% python3 -q
>>> import numpy as np
>>> import numpy.linalg as la
>>> np.set_printoptions(precision=2, suppress=True, linewidth=120)
>>> rng = np.random.default_rng(21981)
>>> z = rng.integers(0, 3, 10)
>>> K = (z[:, None] == z) * 5 + np.eye(10)
>>> K
array([[6., 0., 0., 0., 0., 5., 5., 0., 0., 0.],
       [0., 6., 0., 0., 0., 0., 0., 5., 5., 0.],
       [0., 0., 6., 5., 5., 0., 0., 0., 0., 5.],
       [0., 0., 5., 6., 5., 0., 0., 0., 0., 5.],
       [0., 0., 5., 5., 6., 0., 0., 0., 0., 5.],
       [5., 0., 0., 0., 0., 6., 5., 0., 0., 0.],
       [5., 0., 0., 0., 0., 5., 6., 0., 0., 0.],
       [0., 5., 0., 0., 0., 0., 0., 6., 5., 0.],
       [0., 5., 0., 0., 0., 0., 0., 5., 6., 0.],
       [0., 0., 5., 5., 5., 0., 0., 0., 0., 6.]])
>>> Uu, s, Vh = la.svd(K)
>>> np.argmax(s[:-1] / (s[1:] + 1e-6)) + 1
np.int64(3)
>>> B = Uu[:, :3] @ np.diag(s[:3]) @ Vh[:3]
>>> round(float(la.norm(K - B) / la.norm(K)), 2)
0.09
>>> la.matrix_rank(B)
np.int64(3)
>>> round(float(la.norm(K - B, 2)), 2), np.round(s[3], 2)
(1.0, np.float64(1.0))
>>> la.matrix_rank(K, rtol=0.05)
np.int64(3)
>>> B.round(2) + 0
array([[5.33, 0.  , 0.  , 0.  , 0.  , 5.33, 5.33, 0.  , 0.  , 0.  ],
       [0.  , 5.33, 0.  , 0.  , 0.  , 0.  , 0.  , 5.33, 5.33, 0.  ],
       [0.  , 0.  , 5.25, 5.25, 5.25, 0.  , 0.  , 0.  , 0.  , 5.25],
       [0.  , 0.  , 5.25, 5.25, 5.25, 0.  , 0.  , 0.  , 0.  , 5.25],
       [0.  , 0.  , 5.25, 5.25, 5.25, 0.  , 0.  , 0.  , 0.  , 5.25],
       [5.33, 0.  , 0.  , 0.  , 0.  , 5.33, 5.33, 0.  , 0.  , 0.  ],
       [5.33, 0.  , 0.  , 0.  , 0.  , 5.33, 5.33, 0.  , 0.  , 0.  ],
       [0.  , 5.33, 0.  , 0.  , 0.  , 0.  , 0.  , 5.33, 5.33, 0.  ],
       [0.  , 5.33, 0.  , 0.  , 0.  , 0.  , 0.  , 5.33, 5.33, 0.  ],
       [0.  , 0.  , 5.25, 5.25, 5.25, 0.  , 0.  , 0.  , 0.  , 5.25]])
>>> evals, vecs = la.eigh(K)
>>> x = np.array([-2, -5, 4, 4, 3, -3, 0, 1, 0, 1])
>>> round(float(x @ K @ x / (x @ x)), 2), round(float(evals[0]), 2), np.round(evals[-1], 2)
(12.42, 1.0, np.float64(21.0))
>>> x @ K @ x
np.float64(1006.0)
>>> np.round(vecs * np.sqrt(evals) @ vecs.T, 2) + 0
array([[2. , 0. , 0. , 0. , 0. , 1. , 1. , 0. , 0. , 0. ],
       [0. , 2. , 0. , 0. , 0. , 0. , 0. , 1. , 1. , 0. ],
       [0. , 0. , 1.9, 0.9, 0.9, 0. , 0. , 0. , 0. , 0.9],
       [0. , 0. , 0.9, 1.9, 0.9, 0. , 0. , 0. , 0. , 0.9],
       [0. , 0. , 0.9, 0.9, 1.9, 0. , 0. , 0. , 0. , 0.9],
       [1. , 0. , 0. , 0. , 0. , 2. , 1. , 0. , 0. , 0. ],
       [1. , 0. , 0. , 0. , 0. , 1. , 2. , 0. , 0. , 0. ],
       [0. , 1. , 0. , 0. , 0. , 0. , 0. , 2. , 1. , 0. ],
       [0. , 1. , 0. , 0. , 0. , 0. , 0. , 1. , 2. , 0. ],
       [0. , 0. , 0.9, 0.9, 0.9, 0. , 0. , 0. , 0. , 1.9]])
>>> q, vecs = la.qr(K[:, :1])[0], la.qr(K[:, 1:])[0]
>>> s = la.svd(q.T @ vecs, compute_uv=False)
>>> np.degrees(np.arccos(s.clip(0, 1)))
array([7.58])
>>> (s > 0.9).sum()
np.int64(1)
>>> x = np.ones(10)
>>> for _ in range(7):
...     x = K @ x
...     x /= la.norm(x)
...     print(round(x @ K @ x, 2))
... 
18.67
19.32
19.87
20.27
20.55
20.73
20.84
>>> x
array([0.07, 0.07, 0.49, 0.49, 0.49, 0.07, 0.07, 0.07, 0.07, 0.49])
>>> np.round(la.eigvalsh(K)[-1], 2)
np.float64(21.0)
>>> round(np.abs(la.eigvals(K)).max(), 2)
np.float64(21.0)
>>> np.allclose(K, K.T)
True
>>> arr = np.array([[3.0, 2.0, -1.0], [2.0, 6.0, -2.0], [-1.0, -2.0, 3.0]])
>>> B = np.array([[3, 3, 2], [-3, -1, -2], [-2, 2, 0]])
>>> la.matrix_rank(arr @ B)
np.int64(3)
>>> np.vstack([arr, B.T]).shape
(6, 3)
>>> la.matrix_rank(np.vstack([arr, B.T]))
np.int64(3)
>>> B.T @ arr.T
array([[ 5., -8., -3.],
       [ 5., -4.,  5.],
       [ 2., -8.,  2.]])
>>> np.einsum("ik,kj->ji", arr, B)
array([[ 5., -8., -3.],
       [ 5., -4.,  5.],
       [ 2., -8.,  2.]])
>>> J = np.loadtxt("sample1.csv", delimiter=",")
>>> J
array([[ 2., -6., -2.,  2.],
       [-6.,  7.,  3., -3.],
       [-2.,  3., -1., -1.],
       [ 2., -3., -1., -1.]])
>>> x = np.array([2, 5, 0, 3])
>>> y = J @ x
>>> c, lr = np.zeros(4), 1 / la.norm(J, 2) ** 2
>>> for i in range(250):
...     c -= lr * J.T @ (J @ c - y)
...     if i % 50 == 0: print(i, round(la.norm(J @ c - y), 2))
... 
0 11.34
50 3.42
100 1.03
150 0.31
200 0.09
>>> np.round(la.cond(J), 2)
np.float64(6.5)
>>> c.round(2) + 0
array([1.99, 4.99, 0.  , 2.99])
>>> round(float(la.det(2 * J)), 2), round(la.det(J), 2)
(-1664.0, np.float64(-104.0))
>>> np.round(la.det(J.T), 2)
np.float64(-104.0)
>>> np.poly(J)
array([   1.,   -7.,  -66., -148., -104.])
>>> np.einsum("ii->", J)
np.float64(7.0)
>>> q, vecs = la.qr(J[:, :3])[0], la.qr(J[:, 3:])[0]
>>> s = la.svd(q.T @ vecs, compute_uv=False)
>>> s
array([0.85])
>>> m1 = np.loadtxt("out19.csv", delimiter=",")
>>> m1
array([[-1.,  2.,  1.,  3., -1.,  0.,  2., -2.,  2.,  2.],
       [ 2., -1.,  2.,  1.,  3., -1.,  0.,  2., -2.,  2.],
       [ 1.,  2., -1.,  2.,  1.,  3., -1.,  0.,  2., -2.],
       [ 3.,  1.,  2., -1.,  2.,  1.,  3., -1.,  0.,  2.],
       [-1.,  3.,  1.,  2., -1.,  2.,  1.,  3., -1.,  0.],
       [ 0., -1.,  3.,  1.,  2., -1.,  2.,  1.,  3., -1.],
       [ 2.,  0., -1.,  3.,  1.,  2., -1.,  2.,  1.,  3.],
       [-2.,  2.,  0., -1.,  3.,  1.,  2., -1.,  2.,  1.],
       [ 2., -2.,  2.,  0., -1.,  3.,  1.,  2., -1.,  2.],
       [ 2.,  2., -2.,  2.,  0., -1.,  3.,  1.,  2., -1.]])
>>> m1.reshape(-1, 2)
array([[-1.,  2.],
       [ 1.,  3.],
       [-1.,  0.],
       [ 2., -2.],
       [ 2.,  2.],
       [ 2., -1.],
       [ 2.,  1.],
       [ 3., -1.],
       [ 0.,  2.],
       [-2.,  2.],
       [ 1.,  2.],
       [-1.,  2.],
       [ 1.,  3.],
       [-1.,  0.],
       [ 2., -2.],
       [ 3.,  1.],
       [ 2., -1.],
       [ 2.,  1.],
       [ 3., -1.],
       [ 0.,  2.],
       [-1.,  3.],
       [ 1.,  2.],
       [-1.,  2.],
       [ 1.,  3.],
       [-1.,  0.],
       [ 0., -1.],
       [ 3.,  1.],
       [ 2., -1.],
       [ 2.,  1.],
       [ 3., -1.],
       [ 2.,  0.],
       [-1.,  3.],
       [ 1.,  2.],
       [-1.,  2.],
       [ 1.,  3.],
       [-2.,  2.],
       [ 0., -1.],
       [ 3.,  1.],
       [ 2., -1.],
       [ 2.,  1.],
       [ 2., -2.],
       [ 2.,  0.],
       [-1.,  3.],
       [ 1.,  2.],
       [-1.,  2.],
       [ 2.,  2.],
       [-2.,  2.],
       [ 0., -1.],
       [ 3.,  1.],
       [ 2., -1.]])
>>> m1.ravel(order="F")
array([-1.,  2.,  1.,  3., -1.,  0.,  2., -2.,  2.,  2.,  2., -1.,  2.,  1.,  3., -1.,  0.,  2., -2.,  2.,  1.,  2.,
       -1.,  2.,  1.,  3., -1.,  0.,  2., -2.,  3.,  1.,  2., -1.,  2.,  1.,  3., -1.,  0.,  2., -1.,  3.,  1.,  2.,
       -1.,  2.,  1.,  3., -1.,  0.,  0., -1.,  3.,  1.,  2., -1.,  2.,  1.,  3., -1.,  2.,  0., -1.,  3.,  1.,  2.,
       -1.,  2.,  1.,  3., -2.,  2.,  0., -1.,  3.,  1.,  2., -1.,  2.,  1.,  2., -2.,  2.,  0., -1.,  3.,  1.,  2.,
       -1.,  2.,  2.,  2., -2.,  2.,  0., -1.,  3.,  1.,  2., -1.])
>>> m1.reshape(10, 11)
Traceback (most recent call last):
  File "<python-input-56>", line 1, in <module>
    m1.reshape(10, 11)
    ~~~~~~~~~~^^^^^^^^
ValueError: cannot reshape array of size 100 into shape (10,11)
>>> blk = m1.reshape(10, 2, -1)
>>> blk.transpose(1, 0, 2)
array([[[-1.,  2.,  1.,  3., -1.],
        [ 2., -1.,  2.,  1.,  3.],
        [ 1.,  2., -1.,  2.,  1.],
        [ 3.,  1.,  2., -1.,  2.],
        [-1.,  3.,  1.,  2., -1.],
        [ 0., -1.,  3.,  1.,  2.],
        [ 2.,  0., -1.,  3.,  1.],
        [-2.,  2.,  0., -1.,  3.],
        [ 2., -2.,  2.,  0., -1.],
        [ 2.,  2., -2.,  2.,  0.]],

       [[ 0.,  2., -2.,  2.,  2.],
        [-1.,  0.,  2., -2.,  2.],
        [ 3., -1.,  0.,  2., -2.],
        [ 1.,  3., -1.,  0.,  2.],
        [ 2.,  1.,  3., -1.,  0.],
        [-1.,  2.,  1.,  3., -1.],
        [ 2., -1.,  2.,  1.,  3.],
        [ 1.,  2., -1.,  2.,  1.],
        [ 3.,  1.,  2., -1.,  2.],
        [-1.,  3.,  1.,  2., -1.]]])
>>> blk.sum(axis=1)
array([[-1.,  4., -1.,  5.,  1.],
       [ 1., -1.,  4., -1.,  5.],
       [ 4.,  1., -1.,  4., -1.],
       [ 4.,  4.,  1., -1.,  4.],
       [ 1.,  4.,  4.,  1., -1.],
       [-1.,  1.,  4.,  4.,  1.],
       [ 4., -1.,  1.,  4.,  4.],
       [-1.,  4., -1.,  1.,  4.],
       [ 5., -1.,  4., -1.,  1.],
       [ 1.,  5., -1.,  4., -1.]])
